$ python3 -q
>>> import numpy as np
>>> np.set_printoptions(suppress=True, linewidth=100)
>>> arr = np.loadtxt("mat.csv", delimiter=",")
>>> arr
array([[-0.2  ,  1.   ,  0.6  ],
       [-0.8  ,  0.5  , -0.1  ],
       [-0.5  ,  0.2  ,  0.7  ],
       [-0.523,  0.216,  0.79 ]])
>>> out = np.array([[2, -2, -1], [-1, 2, -1], [2, 2, 1]])
>>> np.round(out.T @ arr.T, 3)
array([[-0.2  , -2.3  ,  0.2  ,  0.318],
       [ 3.6  ,  2.4  ,  2.8  ,  3.058],
       [-0.2  ,  0.2  ,  1.   ,  1.097]])
>>> np.linalg.matrix_rank(np.vstack([arr, out.T]))
np.int64(3)
>>> np.round(np.einsum("ik,kj->ji", arr, out), 3)
array([[-0.2  , -2.3  ,  0.2  ,  0.318],
       [ 3.6  ,  2.4  ,  2.8  ,  3.058],
       [-0.2  ,  0.2  ,  1.   ,  1.097]])
>>> x = np.array([1, 3, 3])
>>> np.round(arr @ np.ones(3), 3)
array([ 1.4  , -0.4  ,  0.4  ,  0.483])
>>> arr @ np.eye(3)[2]
array([ 0.6 , -0.1 ,  0.7 ,  0.79])
>>> np.sign((arr @ x).round(6))
array([1., 1., 1., 1.])
>>> np.round(np.einsum("ij,j->i", arr, x), 3)
array([4.6  , 0.4  , 2.2  , 2.495])
>>> np.linalg.norm(arr @ x) <= np.linalg.norm(arr, 2) * np.linalg.norm(x) + 1e-9
np.True_
>>> Q, Rm = np.linalg.qr(arr)
>>> Q.shape, Rm.shape
((4, 3), (3, 3))
>>> np.round(np.abs(np.diag(Rm)), 3)
array([1.097, 0.887, 0.905])
>>> np.round(Q @ Rm, 3)
array([[-0.2  ,  1.   ,  0.6  ],
       [-0.8  ,  0.5  , -0.1  ],
       [-0.5  ,  0.2  ,  0.7  ],
       [-0.523,  0.216,  0.79 ]])
>>> Q.round(3)
array([[-0.182,  0.975, -0.129],
       [-0.729, -0.046,  0.682],
       [-0.456, -0.155, -0.466],
       [-0.477, -0.155, -0.548]])
>>> round(np.trace(Q @ Q.T), 3)
np.float64(3.0)
>>> Rm.round(3)
array([[ 1.097, -0.741, -0.732],
       [ 0.   ,  0.887,  0.358],
       [ 0.   ,  0.   , -0.905]])
>>> data = np.loadtxt("run13.csv", delimiter=",")
>>> data
array([[ -4.939,  -8.96 ,  -4.8  ],
       [-28.048,   5.426,   7.483],
       [ 19.517,  -5.504,  10.919],
       [ 22.751,   3.737, -21.224],
       [ -7.18 ,  -7.364,  -3.716],
       [ 22.108,  19.613,   9.504],
       [ -6.39 ,   8.485,  -5.924],
       [ 26.14 ,  11.675,  -5.498],
       [ 15.225,  -6.775, -24.587],
       [-11.23 ,  25.261,  20.442],
       [  4.25 ,   8.316,  18.466],
       [  8.853,   8.523,  -4.804],
       [-13.721, -10.549, -15.715],
       [ 16.357,   7.281, -22.439],
       [ 15.756,  -7.317,  -9.12 ],
       [ 20.578,   4.168,   0.868],
       [-16.44 , -26.643,  -8.272],
       [ 32.999,  -1.812,  -6.479],
       [  8.459, -15.075, -17.847],
       [ 19.844,   1.66 ,  -6.348],
       [ -6.612, -28.098,  -0.498],
       [ -1.756,   1.894,   2.883],
       [-16.718, -13.14 ,  -1.36 ],
       [-23.33 ,  15.348,   3.483],
       [-34.137,  -1.852,  15.958],
       [-17.68 ,  -5.1  ,  14.837],
       [ 13.406, -25.144,   0.061]])
>>> P = data @ np.linalg.solve(data.T @ data, data.T)
>>> np.round(np.linalg.eigvalsh(P), 3) + 0
array([0., 0., 0., 0., 0., 0., 0., 0., 0., 0., 0., 0., 0., 0., 0., 0., 0., 0., 0., 0., 0., 0., 0.,
       0., 1., 1., 1.])
>>> round(np.trace(P), 3)
np.float64(3.0)
>>> np.allclose(P @ P, P)
True
>>> idx = data[:, 1] > np.median(data[:, 1])
>>> u = data[idx].mean(axis=0) - data[~idx].mean(axis=0)
>>> u.round(3)
array([ 6.256, 21.004,  3.377])
>>> idx.astype(int)
array([0, 1, 0, 1, 0, 1, 1, 1, 0, 1, 1, 1, 0, 1, 0, 1, 0, 0, 0, 1, 0, 1, 0, 1, 0, 0, 0])
>>> m1 = np.loadtxt("sample16.csv", delimiter=",")
>>> m1
array([[ 1.274,  2.584,  2.037],
       [ 4.331,  6.6  , -0.061],
       [-0.48 , -1.971,  0.989],
       [ 0.492, -1.784, -0.769],
       [ 1.062, -0.763, -0.887],
       [ 0.101,  0.2  ,  1.998],
       [ 0.034,  0.39 ,  2.322],
       [ 2.205,  1.671, -0.738],
       [ 0.037,  0.007,  1.934],
       [ 1.61 ,  1.47 ,  0.249],
       [ 2.72 ,  1.865, -1.574]])
>>> cent = m1[[5, 0]].astype(float)
>>> for _ in range(5):
...     idx = np.linalg.norm(m1[:, None] - cent, axis=-1).argmin(axis=1)
...     cent = np.array([m1[idx == j].mean(axis=0) for j in range(2)])
... 
>>> idx
array([1, 1, 0, 0, 0, 0, 0, 1, 0, 1, 1])
>>> np.round(cent[1] - cent[0], 3)
array([ 2.22 ,  3.492, -0.949])
>>> np.abs(cent[1] - cent[0]).argmax()
np.int64(1)
>>> G = np.cov(m1, rowvar=False)
>>> np.round(np.corrcoef(m1[:, 1], m1[:, 0])[0, 1], 3)
np.float64(0.871)
>>> np.argsort(-m1.std(axis=0).round(6), kind="stable")
array([1, 0, 2])
>>> np.argwhere(np.triu(np.abs(np.corrcoef(m1.T)) > 0.8, 1))
array([[0, 1]])
>>> np.round(m1.std(axis=0), 3)
array([1.367, 2.275, 1.347])
>>> np.round(np.corrcoef(m1.T), 3)
array([[ 1.   ,  0.871, -0.558],
       [ 0.871,  1.   , -0.079],
       [-0.558, -0.079,  1.   ]])
>>> out = np.c_[m1[:, :1] @ np.array([[0]]), np.array([1, 2, 1, 0, 2, 2, 2, 1, 2, 2, 0])]
>>> out
array([[0., 1.],
       [0., 2.],
       [0., 1.],
       [0., 0.],
       [0., 2.],
       [0., 2.],
       [0., 2.],
       [0., 1.],
       [0., 2.],
       [0., 2.],
       [0., 0.]])
>>> np.round(np.linalg.norm(out - m1 @ np.linalg.lstsq(m1, out)[0], axis=0), 3)
array([0.   , 2.094])
>>> np.linalg.matrix_rank(np.c_[m1, out])
np.int64(4)
>>> M = np.load("m.npy")
>>> M
array([[ 2,  0,  0],
       [ 0,  1, -2],
       [ 2,  2, -2]])
>>> P = m1 @ np.linalg.solve(m1.T @ m1, m1.T)
>>> np.linalg.matrix_rank(np.eye(11) - P)
np.int64(8)
>>> np.round(np.diag(P), 3)
array([0.27 , 0.659, 0.245, 0.319, 0.25 , 0.208, 0.259, 0.174, 0.204, 0.098, 0.314])
>>> np.round(np.linalg.eigvalsh(P), 3) + 0
array([0., 0., 0., 0., 0., 0., 0., 0., 1., 1., 1.])
>>> def softmax(z):
...     e = np.exp(z - z.max(axis=-1, keepdims=True))
...     return e / e.sum(axis=-1, keepdims=True)
... 
>>> np.round(softmax(10 * M[2]), 3) + 0
array([0.5, 0.5, 0. ])
>>> np.round(softmax(M[2] + 3), 3)
array([0.495, 0.495, 0.009])
>>> S = M @ M.T / np.sqrt(3)
>>> np.round(softmax(S + np.triu(np.full(S.shape, -np.inf), 1)), 3)
array([[1.   , 0.   , 0.   ],
       [0.053, 0.947, 0.   ],
       [0.009, 0.03 , 0.96 ]])
>>> np.round(softmax(S)[2] @ M, 3)
array([ 1.94 ,  1.951, -1.981])
